>>> import numpy as np
>>> np.set_printoptions(precision=2, suppress=True, linewidth=140)
>>> def tidy(a):
...     return np.round(a, 2) + 0
... 
>>> mat = np.load("layer0.npy")
>>> print(mat)
[[ 2  1  1]
 [ 1  3  0]
 [ 2  0  1]
 [-1 -8  1]]
>>> U, sigma, VT = np.linalg.svd(mat)
>>> print(tidy(sigma))
[8.78 3.15 0.12]
>>> B = U[:, :2] @ np.diag(sigma[:2]) @ VT[:2]
>>> print(np.linalg.matrix_rank(mat, rtol=0.05))
2
>>> print(tidy(np.linalg.norm(mat - B) / np.linalg.norm(mat)))
0.01
>>> B = np.c_[mat[:, :2] @ np.array([[0, 1], [-3, 5]]), np.array([-2, -3, -2, 3])]
>>> print(B)
[[ -3   7  -2]
 [ -9  16  -3]
 [  0   2  -2]
 [ 24 -41   3]]
>>> print(tidy(np.linalg.lstsq(mat, B[:, 0])[0]))
[ 0. -3.  0.]
>>> print(np.linalg.matrix_rank(B))
3
>>> print(tidy(np.linalg.norm(B - mat @ np.linalg.lstsq(mat, B)[0], axis=0)))
[0.   0.   1.21]
>>> C2 = B.T @ B
>>> print(tidy(np.linalg.eigvalsh(C2)[::-1]))
[2671.73    9.99    0.28]
>>> print((B @ B.T).shape)
(4, 4)
>>> print(np.trace(C2), (B ** 2).sum())
2682 2682
>>> print(tidy(np.linalg.svd(B, compute_uv=False) ** 2))
[2671.73    9.99    0.28]
>>> m1 = np.array([[0, 1, 1], [1, 0, 0], [1, 0, 0]])
>>> print(np.all(np.linalg.eigvalsh(m1) > 0))
False
>>> try:
...     np.linalg.cholesky(m1)
... except np.linalg.LinAlgError as e:
...     print(e)
... 
Matrix is not positive definite
>>> print(np.argsort(-np.linalg.norm(m1, axis=0).round(6), kind="stable")[:3])
[0 1 2]
>>> print(tidy(np.linalg.norm(m1, 2) / np.linalg.norm(m1)))
0.71
>>> print([round(float(x), 2) for x in np.linalg.svd(m1, compute_uv=False)[:3]])
[1.41, 1.41, 0.0]
>>> P = np.triu(np.array([[2, 2, 0], [0, 2, 0], [1, 2, 0]]), 1) + np.eye(3)
>>> B = P @ m1 @ np.linalg.inv(P)
>>> print(tidy(np.poly(B)))
[ 1.  0. -2.  0.]
>>> print(np.trace(B), np.trace(m1))
0.0 0
>>> print(tidy(np.linalg.det(B)))
0.0
>>> K = np.load("test19.npy")
>>> print(K)
[[ 1  0  0  0  0]
 [ 2  1  0  0  0]
 [ 0  5  1  0  0]
 [ 2 -9 -4  1  0]
 [ 7 -1 -4 -5  1]]
>>> print(tidy(np.linalg.norm(K, 2) / np.linalg.norm(K)))
0.81
>>> print(np.linalg.cond(K) > 100)
True
>>> print(np.linalg.matrix_rank(K, rtol=0.1))
3
>>> print(K.shape)
(5, 5)
>>> print(np.linalg.matrix_rank(K))
5
>>> print(tidy(np.linalg.svd(K, compute_uv=False)))
[12.16  8.63  1.72  0.86  0.01]
>>> print(np.diff(K, axis=0))
[[  1   1   0   0   0]
 [ -2   4   1   0   0]
 [  2 -14  -5   1   0]
 [  5   8   0  -6   1]]
>>> K[5]
Traceback (most recent call last):
  File "<python-input-40>", line 1, in <module>
    K[5]
    ~^^^
IndexError: index 5 is out of bounds for axis 0 with size 5
>>> print(np.count_nonzero(K))
14
>>> W0 = np.load("m.npy")
>>> print(W0)
[[-1.  1.  0.  0.  0.]
 [ 0. -1.  1.  0.  0.]
 [ 0.  0. -1.  1.  0.]
 [ 0.  0.  0. -1.  1.]
 [ 0.  0.  0.  0. -1.]]
>>> rng = np.random.default_rng(1538)
>>> lab = rng.permutation(5)
>>> print(lab)
[0 1 3 2 4]
>>> B = W0[lab][:, lab]
>>> print(tidy(np.sort(np.abs(np.linalg.eigvals(B)))))
[1. 1. 1. 1. 1.]
>>> print(np.allclose(B, W0))
False
>>> print(np.trace(B))
-5.0
>>> print(np.diag(B))
[-1. -1. -1. -1. -1.]
>>> print(tidy(np.linalg.norm(W0, 2)))
1.92
>>> print(tidy(np.linalg.eigvals(W0)))
[-1. -1. -1. -1. -1.]
>>> print(np.einsum("ii->", W0))
-5.0
>>> P = np.triu(np.array([[3, 1, 4, 4, 5],
...     [5, 3, 4, 3, 4],
...     [1, 5, 1, 0, 3],
...     [5, 4, 1, 0, 0],
...     [0, 1, 1, 2, 4]]), 1) + np.eye(5)
>>> B = P @ W0 @ np.linalg.inv(P)
>>> print(np.linalg.matrix_rank(B))
5
>>> C2 = W0.T @ W0
>>> print(np.diag(C2))
[1. 2. 2. 2. 2.]
>>> print(tidy(np.linalg.eigvalsh(C2)[::-1]))
[3.68 2.83 1.72 0.69 0.08]
>>> print(np.linalg.matrix_rank(C2))
5
>>> print(np.trace(C2), (W0 ** 2).sum())
9.0 9.0
>>> print(tidy(np.linalg.svd(W0, compute_uv=False) ** 2))
[3.68 2.83 1.72 0.69 0.08]
>>> arr = np.load("block4.npy")
>>> print(arr)
[[ 1 -2  2]
 [ 0  0  0]
 [-2  0 -1]
 [ 0  0  0]
 [ 0  0  0]
 [-1 -2 -2]
 [ 1 -2 -1]
 [-1 -2  1]
 [ 2 -4  1]
 [ 0  0  0]]
>>> vec = np.array([2, -3, -3])
>>> rhs = arr @ vec
>>> print(rhs)
[ 2  0 -1  0  0 10 11  1 13  0]
>>> print(tidy(np.linalg.pinv(arr) @ arr))
[[1. 0. 0.]
 [0. 1. 0.]
 [0. 0. 1.]]
>>> print(tidy(np.linalg.lstsq(arr, rhs)[0]))
[ 2. -3. -3.]
>>> print(tidy(np.linalg.solve(arr.T @ arr, arr.T @ rhs)))
[ 2. -3. -3.]
>>> rhs = rhs + 0.02 * rng.normal(size=10)
>>> print(tidy(rhs))
[ 2.    0.   -0.98  0.01 -0.02  9.99 11.04  1.   13.01 -0.01]
>>> b, *_ = np.linalg.lstsq(arr, rhs)
>>> print(tidy(b))
[ 2. -3. -3.]
>>> print(tidy(np.linalg.norm(rhs - arr @ b)))
0.04
>>> print([round(float(np.linalg.norm(np.linalg.solve(arr.T @ arr + lam * np.eye(3), arr.T @ rhs))), 2) for lam in (0, 1, 10, 100)])
[4.7, 4.29, 2.76, 0.8]
>>> print(tidy(arr.T @ (rhs - arr @ b)))
[0. 0. 0.]
>>> cent = arr[[5, 1]].astype(float)
>>> for _ in range(4):
...     lab = np.linalg.norm(arr[:, None] - cent, axis=-1).argmin(axis=1)
...     cent = np.array([arr[lab == j].mean(axis=0) for j in range(2)])
... 
>>> print(lab)
[1 1 1 1 1 0 0 1 1 1]
>>> print(np.abs(cent[1] - cent[0]).argmax())
2
>>> print(tidy(cent[1] - cent[0]))
[0.   1.   1.88]
>>> print(tidy(cent))
[[ 0.   -2.   -1.5 ]
 [ 0.   -1.    0.38]]
>>> Xs = (arr - arr.mean(axis=0)) / arr.std(axis=0)
>>> print(tidy(Xs.std(axis=0)))
[1. 1. 1.]
>>> b = np.linalg.lstsq(np.delete(Xs, 1, axis=1), Xs[:, 1])[0]
>>> print(tidy(1 - np.var(Xs[:, 1] - np.delete(Xs, 1, axis=1) @ b)))
0.3
>>> print(np.abs(b).argmax())
0
>>> B = np.c_[arr[:, :2] @ np.array([[-1, 1], [2, -2]]), np.array([-2, -1, -7, 5, 0, 0, -6, 6, 0, -8])]
>>> print(B)
[[ -5   5  -2]
 [  0   0  -1]
 [  2  -2  -7]
 [  0   0   5]
 [  0   0   0]
 [ -3   3   0]
 [ -5   5  -6]
 [ -3   3   6]
 [-10  10   0]
 [  0   0  -8]]
>>> print(tidy(np.linalg.norm(np.linalg.qr(arr)[0].T @ B, axis=0) ** 2 / ((B ** 2).sum(axis=0) + 1e-12)))
[1.   1.   0.12]
>>> print(tidy(np.linalg.norm(B - arr @ np.linalg.lstsq(arr, B)[0], axis=0)))
[ 0.    0.   13.76]
>>> dist = np.linalg.norm(arr[:, None] - arr[None], axis=-1)
>>> print(tidy(np.linalg.norm(arr - arr.mean(axis=0), axis=1)))
[2.37 1.2  2.54 1.2  1.2  2.37 1.62 1.62 3.58 1.2 ]
>>> print(np.unravel_index(dist.round(6).argmax(), dist.shape))
(np.int64(2), np.int64(8))
>>> print(np.linalg.matrix_rank(dist ** 2))
5
>>> print(tidy(np.linalg.norm(arr, axis=1)))
[3.   0.   2.24 0.   0.   3.   2.45 2.45 4.58 0.  ]
>>> X = np.loadtxt("w.csv", delimiter=",")
>>> print(X)
[[0. 0. 0. 0.]
 [0. 0. 0. 0.]
 [0. 0. 0. 0.]
 [1. 0. 3. 0.]]
>>> print(np.prod(np.diag(X)), tidy(np.linalg.det(X)))
0.0 0.0
>>> print(np.linalg.matrix_rank(X - X[0, 0] * np.eye(4)))
1
>>> print(tidy(np.sort(np.linalg.eigvals(X))))
[0. 0. 0. 0.]
>>> try:
...     np.linalg.inv(X)
... except np.linalg.LinAlgError as e:
...     print(repr(e))
... 
LinAlgError('Singular matrix')
>>> print(tidy(np.linalg.matrix_power(X - np.diag(np.diag(X)), 4)))
[[0. 0. 0. 0.]
 [0. 0. 0. 0.]
 [0. 0. 0. 0.]
 [0. 0. 0. 0.]]
>>> vals, V = np.linalg.eig(W0)
>>> print(tidy(np.sort(np.linalg.eigvals(np.linalg.inv(W0)))))
[-1. -1. -1. -1. -1.]
>>> print(np.prod(vals))
-1.0
>>> print(W0 @ V[:, 0] - vals[0] * V[:, 0])
[0. 0. 0. 0. 0.]
>>> print(tidy(np.sort(np.linalg.eigvals(W0 @ W0))))
[1. 1. 1. 1. 1.]
>>> print(tidy(np.linalg.norm(X, 2) / np.linalg.norm(X)))
1.0
>>> print(np.linalg.matrix_rank(X, rtol=0.1))
1
>>> print(np.linalg.cond(X) > 100)
True
>>> print(np.argsort(-np.linalg.norm(X, axis=0).round(6), kind="stable")[:3])
[2 0 1]
>>> print(tidy(np.sort(np.linalg.eigvals(X).real)))
[0. 0. 0. 0.]
>>> print(X @ X)
[[0. 0. 0. 0.]
 [0. 0. 0. 0.]
 [0. 0. 0. 0.]
 [0. 0. 0. 0.]]
>>> print((np.linalg.matrix_power((X != 0) + (X.T != 0) + np.eye(4), 4) > 0).astype(int))
[[1 0 1 1]
 [0 1 0 0]
 [1 0 1 1]
 [1 0 1 1]]
>>> J = np.array([[4, -5, -3], [-3, -3, -1], [2, 1, -2], [-4, -1, -2], [-2, -4, -5]])
>>> J[2] = J[1]
>>> print(J)
[[ 4 -5 -3]
 [-3 -3 -1]
 [-3 -3 -1]
 [-4 -1 -2]
 [-2 -4 -5]]
>>> P = J @ np.linalg.solve(J.T @ J, J.T)
>>> print(tidy(P @ J[:, 2]))
[-3. -1. -1. -2. -5.]
>>> print(tidy(np.diag(P)))
[0.87 0.49 0.49 0.4  0.76]
>>> print(tidy((np.eye(5) - P) @ J))
[[0. 0. 0.]
 [0. 0. 0.]
 [0. 0. 0.]
 [0. 0. 0.]
 [0. 0. 0.]]
>>> f, g = J[1], J[3]
>>> print(f @ g)
17
>>> pr = (f @ g) / (f @ f) * f
>>> print(tidy(np.linalg.norm(f + g) ** 2 + np.linalg.norm(f - g) ** 2))
80.0
>>> print((g - pr) @ f)
0.0
>>> print(np.linalg.matrix_rank(np.outer(f, g)))
1
>>> print(tidy(g - pr))
[-1.32  1.68 -1.11]
>>> feats = np.load("sample2.npy")
>>> print(feats)
[[2 0 0]
 [0 1 0]
 [0 0 2]]
>>> B = feats + rng.integers(-2, 3, (3, 2)) @ rng.integers(-2, 3, (2, 3))
>>> print(B)
[[ 0 -2 -4]
 [-2  1 -4]
 [ 2  2  6]]
>>> print(np.abs(B - feats).sum(axis=1))
[8 6 8]
>>> print(B - feats)
[[-2 -2 -4]
 [-2  0 -4]
 [ 2  2  4]]
>>> print(tidy(np.linalg.svd(B - feats, compute_uv=False)))
[8.1  1.56 0.  ]
